% ipython --no-banner

In [1]: import numpy as np

In [2]: import numpy.linalg as la

In [3]: np.set_printoptions(suppress=True, linewidth=140)

In [4]: W0 = np.load("mat.npy")

In [5]: W0
Out[5]: 
array([[-10,   0,   0,   0,  -4],
       [  0,  -4,   1,   1,   1],
       [ 10,   0,   0,   0,   4],
       [ -6,  -2,  -5,   1,   1],
       [  3,   3,   2,  -1,  -1],
       [-10,  -4,   1,   1,  -3],
       [  6,   6,   4,  -2,  -2],
       [  2,   5,  -4,  -1,   1],
       [  2,   8,   9,  -3,  -7],
       [ -3,   5,  -4,  -1,  -1]])

In [6]: z = W0[:, 4] > np.median(W0[:, 4])

In [7]: u = W0[z].mean(axis=0) - W0[~z].mean(axis=0)

In [8]: np.argsort(-np.abs(u).round(6), kind="stable")
Out[8]: array([4, 2, 0, 1, 3])

In [9]: (((W0 - W0.mean(axis=0)) @ u > 0) == z).mean()
Out[9]: np.float64(0.9)

In [10]: z.astype(int)
Out[10]: array([0, 1, 1, 1, 0, 0, 0, 1, 0, 0])

In [11]: U, sv, Vh = la.svd(W0)

In [12]: V = Vh[:(sv > 1e-8).sum()]

In [13]: rng = np.random.default_rng(94881)

In [14]: x = W0[0] + -2 * W0[4] + rng.integers(2) * np.eye(5)[2]

In [15]: print(x)
[-16.  -6.  -3.   2.  -2.]

In [16]: np.round(np.diag(V.T @ V), 1)
Out[16]: array([0.9, 0.9, 0.8, 0.1, 0.4])

In [17]: cen = W0 - W0.mean(axis=0)

In [18]: V = la.svd(cen)[2][:3]

In [19]: other = cen - cen @ V.T @ V

In [20]: np.round(np.diag(V.T @ V), 1)
Out[20]: array([0.9, 0.9, 0.8, 0.1, 0.4])

In [21]: np.round(np.cov(cen @ V.T, rowvar=False), 1) + 0
Out[21]: 
array([[53.4,  0. ,  0. ],
       [ 0. , 26.6,  0. ],
       [ 0. ,  0. , 11.4]])

In [22]: np.round(other.std(axis=0), 1) + 0
Out[22]: array([0., 0., 0., 0., 0.])

In [23]: np.round(la.norm(other) / la.norm(cen), 1)
Out[23]: np.float64(0.0)

In [24]: other = W0 / la.norm(W0, axis=1)
Traceback (most recent call last):
  Cell In[24], line 1
    other = W0 / la.norm(W0, axis=1)
ValueError: operands could not be broadcast together with shapes (10,5) (10,) 


In [25]: other = W0 / la.norm(W0, axis=1, keepdims=True)

In [26]: G = other @ other.T

In [27]: np.argwhere(np.triu(np.abs(G) > 0.95, 1))
Out[27]: 
array([[0, 2],
       [4, 6]])

In [28]: W2 = W0[[8, 1]].astype(float)

In [29]: for _ in range(3):
    ...:     z = la.norm(W0[:, None] - W2, axis=-1).argmin(axis=1)
    ...:     W2 = np.array([W0[z == j].mean(axis=0) for j in range(2)])
    ...: 

In [30]: z
Out[30]: array([1, 1, 1, 1, 1, 1, 0, 1, 0, 1])

In [31]: np.round(W2[1] - W2[0], 1)
Out[31]: array([-5.8, -6.6, -7.6,  2.5,  4.2])

In [32]: np.abs(W2[1] - W2[0]).argmax()
Out[32]: np.int64(2)

In [33]: np.bincount(z)
Out[33]: array([2, 8])

In [34]: X = np.load("a.npy")

In [35]: X
Out[35]: 
array([[11,  2,  3,  1,  2,  5],
       [ 4, 15,  6,  4,  3,  3],
       [ 3,  0, 10,  5,  4,  6],
       [ 9,  5,  6,  9,  6,  6],
       [ 4,  8,  6,  0,  4,  1],
       [ 5,  0,  7,  2,  3, 13]])

In [36]: other = X / la.norm(X, axis=1, keepdims=True)

In [37]: G = other @ other.T

In [38]: print(G.round(1))
[[1.  0.5 0.6 0.8 0.6 0.7]
 [0.5 1.  0.5 0.7 0.9 0.4]
 [0.6 0.5 1.  0.8 0.6 0.8]
 [0.8 0.7 0.8 1.  0.7 0.7]
 [0.6 0.9 0.6 0.7 1.  0.5]
 [0.7 0.4 0.8 0.7 0.5 1. ]]

In [39]: np.argwhere(np.triu(np.abs(G) > 0.95, 1))
Out[39]: array([], shape=(0, 2), dtype=int64)

In [40]: mat = np.load("data.npy")

In [41]: mat.round(1)
Out[41]: 
array([[  0.9,  -2.6,  -3.5,  17.4,   8.7,  -0.9],
       [  0.9,  -2. ,  -2.4,  17.5,   9.1,  -0.2],
       [  0.5,  -6. ,  -9.7,  14.8,   5.4,  -4.7],
       [  0.8,  -3.1,  -4.3,  17.3,   8.4,  -1.3],
       [ -0.1,   8. ,  13.5,  -9.9,  -1.6,   7.4],
       [ -0.3,  -8.7, -15. ,   4.1,  -2.1,  -8.7],
       [ -0.4,  -8.7, -15.1,   2.7,  -3. ,  -8.8],
       [  0.2,  -7.8, -13. ,  10.8,   2.2,  -7. ],
       [ -0.1,  -8.6, -14.7,   6.3,  -0.8,  -8.3],
       [ -0.4,   6.7,  10.8, -13.7,  -4.5,   5.5],
       [  0.5,   8.6,  15.1,  -0.2,   4.3,   9. ],
       [  1. ,   3.8,   7.6,  14. ,  10. ,   5.5],
       [  0.6,   8.3,  14.7,   2.2,   5.6,   8.9],
       [ -0.6,  -8.3, -14.7,  -2.3,  -5.6,  -8.9],
       [  0.6,   8.5,  14.9,   0.9,   4.9,   9. ],
       [ -0.8,  -7.1, -12.9,  -7.2,  -7.8,  -8.2],
       [  0.8,   7.5,  13.5,   5.9,   7.3,   8.5],
       [ -0.9,   2.1,   2.6, -17.5,  -9. ,   0.3],
       [  0.8,  -3.5,  -5. ,  17.1,   8.1,  -1.8],
       [  0.8,   7.4,  13.4,   6.3,   7.4,   8.4],
       [  0.9,   6.9,  12.6,   7.8,   8.1,   8.1],
       [ -0.9,  -6.6, -12. ,  -8.8,  -8.5,  -7.8],
       [ -1. ,  -4.7,  -9. , -12.7,  -9.8,  -6.2],
       [  1.1,   2. ,   4.5,  16. ,  10.3,   3.8],
       [  0.6,   8.5,  14.9,   1.2,   5. ,   9. ],
       [  0.7,   8.1,  14.3,   3.6,   6.2,   8.8],
       [  0.6,  -5.2,  -8.1,  15.9,   6.5,  -3.7],
       [  1. ,   5.7,  10.6,  10.9,   9.2,   7.1],
       [  0.9,  -2.3,  -3. ,  17.5,   8.9,  -0.6],
       [ -0.2,   7.9,  13.1, -10.6,  -2.1,   7.1],
       [ -1. ,  -5.6, -10.6, -11. ,  -9.2,  -7.1],
       [ -1. ,  -5.2,  -9.8, -11.9,  -9.5,  -6.7],
       [  0.6,   8.3,  14.7,   2.2,   5.6,   8.9],
       [ -0.6,  -8.2, -14.5,  -2.8,  -5.9,  -8.9]])

In [42]: G = np.cov(mat, rowvar=False)

In [43]: np.round(np.corrcoef(mat.T), 1) + 0
Out[43]: 
array([[ 1. ,  0.5,  0.5,  0.8,  1. ,  0.6],
       [ 0.5,  1. ,  1. , -0.1,  0.4,  1. ],
       [ 0.5,  1. ,  1. ,  0. ,  0.5,  1. ],
       [ 0.8, -0.1,  0. ,  1. ,  0.9,  0.1],
       [ 1. ,  0.4,  0.5,  0.9,  1. ,  0.6],
       [ 0.6,  1. ,  1. ,  0.1,  0.6,  1. ]])

In [44]: np.argwhere(np.triu(np.abs(np.corrcoef(mat.T)) > 0.8, 1))
Out[44]: 
array([[0, 3],
       [0, 4],
       [1, 2],
       [1, 5],
       [2, 5],
       [3, 4]])

In [45]: G.shape
Out[45]: (6, 6)

In [46]: print(G.round(1))
[[  0.5   2.3   4.5   6.5   5.    3.1]
 [  2.3  45.6  79.5  -5.9  20.   47. ]
 [  4.5  79.5 138.9  -3.1  39.1  82.6]
 [  6.5  -5.9  -3.1 116.6  64.2   6.2]
 [  5.   20.   39.1  64.2  47.4  27.8]
 [  3.1  47.   82.6   6.2  27.8  49.7]]

In [47]: np.round(np.polyfit(mat[:, 5], mat[:, 4], 1), 1)
Out[47]: array([0.6, 1.6])

In [48]: np.round(la.eigvalsh(G)[::-1], 1) + 0
Out[48]: array([249. , 149.7,   0. ,   0. ,   0. ,   0. ])

In [49]: np.round(mat.std(axis=0), 1)
Out[49]: array([ 0.7,  6.7, 11.6, 10.6,  6.8,  6.9])

In [50]: np.argsort(-mat.std(axis=0).round(6), kind="stable")
Out[50]: array([2, 3, 5, 4, 1, 0])

In [51]: round(np.corrcoef(mat[:, 5], mat[:, 4])[0, 1], 1)
Out[51]: np.float64(0.6)
